$ python3 -q
>>> import numpy as np
>>> from numpy import linalg as LA
>>> np.set_printoptions(suppress=True, linewidth=100)
>>> mat = np.array([[4.0, 0.0, 0.0], [0.0, 5.0, 1.0], [0.0, 1.0, 5.0]])
>>> np.allclose(mat @ mat.T, mat.T @ mat)
True
>>> np.round(LA.matrix_power(mat, 3), 1)
array([[ 64.,   0.,   0.],
       [  0., 140.,  76.],
       [  0.,  76., 140.]])
>>> round(float(LA.det(mat)), 1)
96.0
>>> np.round(np.sort(np.abs(LA.eigvals(mat))), 1)
array([4., 4., 6.])
>>> np.trace(mat)
np.float64(14.0)
>>> (mat - mat.T) / 2
array([[0., 0., 0.],
       [0., 0., 0.],
       [0., 0., 0.]])
>>> (mat + mat.T) / 2
array([[4., 0., 0.],
       [0., 5., 1.],
       [0., 1., 5.]])
>>> round(np.abs(LA.eigvals(mat)).max(), 1)
np.float64(6.0)
>>> x = np.array([4, 4, 0])
>>> rhs = mat @ x
>>> rhs
array([16., 20.,  4.])
>>> np.round(LA.solve(mat, rhs + mat[:, 1]), 1) + 0
array([4., 5., 0.])
>>> np.round(LA.solve(mat, 5 * rhs), 1) + 0
array([20., 20.,  0.])
>>> P = np.triu(np.array([[2, 1, -1], [-3, 1, -3], [-2, 0, 2]]), 1) + np.eye(3)
>>> A2 = P @ mat @ LA.inv(P)
>>> P @ mat - mat @ P
array([[ 0.,  0.,  0.],
       [ 0., -3.,  0.],
       [ 0.,  0.,  3.]])
>>> LA.matrix_rank(A2)
np.int64(3)
>>> A2
array([[ 4.,  0.,  0.],
       [ 0.,  2., -8.],
       [ 0.,  1.,  8.]])
>>> w, V = LA.eig(mat)
>>> np.round(np.sort(LA.eigvals(LA.inv(mat))), 1)
array([0.2, 0.2, 0.3])
>>> np.round(np.sort(LA.eigvals(mat.T)), 1)
array([4., 4., 6.])
>>> mat @ V[:, 0] - w[0] * V[:, 0]
array([0., 0., 0.])
>>> F = np.loadtxt("x.csv", delimiter=",")
>>> F.round(1)
array([[0.5, 0. , 0.5, 0. ],
       [0.2, 0.5, 0. , 0.2],
       [0.5, 0. , 0.5, 0. ],
       [0.3, 0. , 0. , 0.7]])
>>> P = np.triu(np.array([[1, 1, 0, 1], [1, 1, 1, 2], [3, 0, 0, 3], [3, 2, 3, 0]]), 1) + np.eye(4)
>>> A2 = P @ F @ LA.inv(P)
>>> np.round(np.poly(A2), 1)
array([ 1. , -2.2,  1.5, -0.3,  0. ])
>>> F @ np.ones(4)
array([1., 1., 1., 1.])
>>> np.round(LA.matrix_power(F, 2), 1)
array([[0.5, 0. , 0.5, 0. ],
       [0.3, 0.2, 0.1, 0.3],
       [0.5, 0. , 0.5, 0. ],
       [0.4, 0. , 0.2, 0.4]])
>>> np.round(np.sort(np.abs(LA.eigvals(F)))[::-1], 1) + 0
array([1. , 0.7, 0.5, 0. ])
>>> pr = np.eye(4)[0]
>>> for _ in range(7):
...     pr = pr @ F
...     print(pr.round(1))
... 
[0.5 0.  0.5 0. ]
[0.5 0.  0.5 0. ]
[0.5 0.  0.5 0. ]
[0.5 0.  0.5 0. ]
[0.5 0.  0.5 0. ]
[0.5 0.  0.5 0. ]
[0.5 0.  0.5 0. ]
>>> arr = np.loadtxt("sample14.csv", delimiter=",")
>>> arr
array([[-2.7, -3. ,  7. , -6. ],
       [-7. , -0.7,  5. ,  3. ],
       [-3. ,  3. ,  5.3,  7. ],
       [-3. , -3. ,  7. , -5.7]])
>>> np.round(arr @ arr, 1)
array([[ 25.3,  49.2, -38.8,  90.4],
       [ -0.2,  27.5,  -5. ,  57.8],
       [-49.8,   1.8,  71.1,  24.2],
       [ 25.2,  49.2, -38.8,  90.5]])
>>> np.round(LA.matrix_power(arr, 2), 1)
array([[ 25.3,  49.2, -38.8,  90.4],
       [ -0.2,  27.5,  -5. ,  57.8],
       [-49.8,   1.8,  71.1,  24.2],
       [ 25.2,  49.2, -38.8,  90.5]])
>>> np.round(np.trace(arr), 1)
np.float64(-3.8)
>>> arr.inv()
Traceback (most recent call last):
  File "<python-input-41>", line 1, in <module>
    arr.inv()
    ^^^^^^^
AttributeError: 'numpy.ndarray' object has no attribute 'inv'
